In [1]: import numpy as np

In [2]: np.set_printoptions(precision=3, suppress=True, linewidth=200)

In [3]: def rnd(a):
   ...:     return np.round(a, 3) + 0
   ...: 

In [4]: arr = np.load("dump.npy")

In [5]: arr
Out[5]: 
array([[  9,  -6,  12,  -3,  12, -24],
       [ -6,  53, -43, -12, -50,  65],
       [ 12, -43,  41,   6,  46, -67],
       [ -3, -12,   6,   5,   8,  -6],
       [ 12, -50,  46,   8,  52, -74],
       [-24,  65, -67,  -6, -74, 113]])

In [6]: M2 = arr[0, 0] * arr[1:] - np.outer(arr[1:, 0], arr[0])

In [7]: M2
Out[7]: 
array([[   0,  441, -315, -126, -378,  441],
       [   0, -315,  225,   90,  270, -315],
       [   0, -126,   90,   36,  108, -126],
       [   0, -378,  270,  108,  324, -378],
       [   0,  441, -315, -126, -378,  441]])

In [8]: np.flatnonzero(~M2.round(6).any(axis=1))
Out[8]: array([], dtype=int64)

In [9]: rnd(arr[:, 0] / arr[0, 0])
Out[9]: array([ 1.   , -0.667,  1.333, -0.333,  1.333, -2.667])

In [10]: np.argsort(-np.linalg.norm(M2, axis=0).round(6), kind="stable")[:3]
Out[10]: array([1, 5, 4])

In [11]: np.linalg.cond(M2) > 100
Out[11]: np.True_

In [12]: rnd(np.linalg.norm(M2, 2) / np.linalg.norm(M2))
Out[12]: np.float64(1.0)

In [13]: th = np.radians(25)

In [14]: r_ = np.eye(6)

In [15]: r_[3, 3] = r_[1, 1] = np.cos(th)

In [16]: r_[3, 1], r_[1, 3] = -np.sin(th), np.sin(th)

In [17]: rnd(r_)
Out[17]: 
array([[ 1.   ,  0.   ,  0.   ,  0.   ,  0.   ,  0.   ],
       [ 0.   ,  0.906,  0.   ,  0.423,  0.   ,  0.   ],
       [ 0.   ,  0.   ,  1.   ,  0.   ,  0.   ,  0.   ],
       [ 0.   , -0.423,  0.   ,  0.906,  0.   ,  0.   ],
       [ 0.   ,  0.   ,  0.   ,  0.   ,  1.   ,  0.   ],
       [ 0.   ,  0.   ,  0.   ,  0.   ,  0.   ,  1.   ]])

In [18]: M2 = arr @ r_.T

In [19]: np.allclose(np.linalg.norm(arr, axis=1), np.linalg.norm(M2, axis=1))
Out[19]: True

In [20]: rng = np.random.default_rng(23)

In [21]: z = rng.permutation(6)

In [22]: z
Out[22]: array([5, 2, 3, 0, 1, 4])

In [23]: M2 = arr[z][:, z]

In [24]: np.diag(M2)
Out[24]: array([113,  41,   5,   9,  53,  52])

In [25]: rnd(np.linalg.det(M2)), rnd(np.linalg.det(arr[z]))
Out[25]: (np.float64(0.0), np.float64(0.0))

In [26]: np.trace(M2)
Out[26]: np.int64(273)

In [27]: np.allclose(M2, arr)
Out[27]: False

In [28]: M2
Out[28]: 
array([[113, -67,  -6, -24,  65, -74],
       [-67,  41,   6,  12, -43,  46],
       [ -6,   6,   5,  -3, -12,   8],
       [-24,  12,  -3,   9,  -6,  12],
       [ 65, -43, -12,  -6,  53, -50],
       [-74,  46,   8,  12, -50,  52]])

In [29]: Uu, sigma, vt = np.linalg.svd(arr)

In [30]: vecs = vt[:(sigma > 1e-8).sum()]

In [31]: vec = arr[3] + 5 * arr[1] + rng.integers(2) * np.eye(6)[3]

In [32]: vec
Out[32]: array([ -33.,  253., -209.,  -54., -242.,  319.])

In [33]: rnd(np.diag(vecs.T @ vecs))
Out[33]: array([0.272, 0.54 , 0.163, 0.195, 0.221, 0.609])

In [34]: np.allclose(vecs.T @ vecs @ vec, vec)
Out[34]: False

In [35]: np.linalg.matrix_rank(np.vstack([arr, vec]))
Out[35]: np.int64(3)
